>>> import numpy as np
>>> np.set_printoptions(precision=2, suppress=True, linewidth=100, sign=" ")
>>> K = np.load("x.npy")
>>> print(K)
[[ 0.15 -1.28  0.44]
 [-0.15 -0.19  0.12]
 [ 0.15 -0.86  0.28]]
>>> U, sig, vt = np.linalg.svd(K)
>>> evecs = vt[:(sig > 1e-8).sum()]
>>> rng = np.random.default_rng(53)
>>> x = K[1] + -3 * K[2] + rng.integers(2) * np.eye(3)[2]
>>> print(x)
[-0.6   2.39  0.28]
>>> print(np.allclose(evecs.T @ evecs @ x, x))
False
>>> print(np.diag(evecs.T @ evecs))
[ 0.92  0.88  0.2 ]
>>> print(round(np.linalg.norm(x - evecs.T @ evecs @ x), 2))
0.9
>>> r = np.linalg.matrix_rank(K)
>>> print(r)
2
>>> ns = np.linalg.svd(K)[2][r:].T
>>> print(ns @ ns.T)
[[ 0.08  0.1   0.25]
 [ 0.1   0.12  0.31]
 [ 0.25  0.31  0.8 ]]
>>> print(np.round(K @ ns, 2) + 0)
[[ 0.]
 [ 0.]
 [ 0.]]
>>> print([int(np.linalg.matrix_rank(K[:, :j + 1])) for j in range(3)])
[1, 2, 2]
>>> print(ns[:, 0] / ns[np.abs(ns[:, 0]).round(6).argmax(), 0])
[ 0.32  0.38  1.  ]
>>> out = np.array([[2, 0, -1, 1], [0, 0, 0, 0], [0, -2, 2, 2], [-2, -2, -1, -1]])
>>> feats = out - out.T
>>> print(feats)
[[ 0  0 -1  3]
 [ 0  0  2  2]
 [ 1 -2  0  3]
 [-3 -2 -3  0]]
>>> # antisymmetric, zero diagonal
>>> out = np.linalg.inv(feats)
>>> print(np.linalg.det(feats) * out)
[[ -0. -24.  16. -16.]
 [ 24.  -0. -24.  -8.]
 [-16.  24.   0.   0.]
 [ 16.   8.   0.   0.]]
>>> print(feats @ out)
[[ 1.  0.  0.  0.]
 [ 0.  1.  0.  0.]
 [ 0.  0.  1.  0.]
 [ 0.  0.  0.  1.]]
>>> print(round(np.linalg.slogdet(feats)[0], 2))
1.0
>>> print(out)
[[-0.   -0.38  0.25 -0.25]
 [ 0.38 -0.   -0.38 -0.12]
 [-0.25  0.38  0.    0.  ]
 [ 0.25  0.12  0.    0.  ]]
>>> x = np.array([-1, 0, 2, -1])
>>> y = feats @ x
>>> c, lr = np.zeros(4), 1 / np.linalg.norm(feats, 2) ** 2
>>> for i in range(200):
...     c -= lr * feats.T @ (feats @ c - y)
...     if i % 50 == 0: print(i, round(np.linalg.norm(feats @ c - y), 2))
... 
0 2.98
50 0.01
100 0.0
150 0.0
>>> print(round(float(np.linalg.cond(feats)), 2))
3.05
>>> hat = np.triu(np.array([[0, 3, 2, 2], [2, 3, 1, 1], [0, 2, 1, 1], [0, 1, 1, 0]]), 1) + np.eye(4)
>>> out = hat @ feats @ np.linalg.inv(hat)
>>> print(out)
[[-4.  4.  3. 16.]
 [-2.  2.  1.  6.]
 [-2.  2. -1.  6.]
 [-3.  7. -4.  3.]]
>>> print(hat @ feats - feats @ hat)
[[-4. -8.  0. 13.]
 [-2. -4. -3.  1.]
 [-3. -5. -3.  0.]
 [ 0.  9.  8. 11.]]
>>> print(np.einsum("ij,ji->", out, out))
-54.0
>>> print(np.kron(np.eye(2, dtype=int), out))
[[-4.  4.  3. 16. -0.  0.  0.  0.]
 [-2.  2.  1.  6. -0.  0.  0.  0.]
 [-2.  2. -1.  6. -0.  0. -0.  0.]
 [-3.  7. -4.  3. -0.  0. -0.  0.]
 [-0.  0.  0.  0. -4.  4.  3. 16.]
 [-0.  0.  0.  0. -2.  2.  1.  6.]
 [-0.  0. -0.  0. -2.  2. -1.  6.]
 [-0.  0. -0.  0. -3.  7. -4.  3.]]
>>> print(np.einsum("ii->", out))
0.0
>>> print(round(np.linalg.det(out.T), 2))
64.0
>>> out = feats / np.sqrt((feats ** 2).mean(axis=1, keepdims=True))
>>> print(np.linalg.matrix_rank(feats - feats.mean(axis=1, keepdims=True)))
3
>>> print(np.linalg.matrix_rank(out) == np.linalg.matrix_rank(feats))
True
>>> print(feats - feats.mean(axis=1, keepdims=True))
[[-0.5 -0.5 -1.5  2.5]
 [-1.  -1.   1.   1. ]
 [ 0.5 -2.5 -0.5  2.5]
 [-1.   0.  -1.   2. ]]
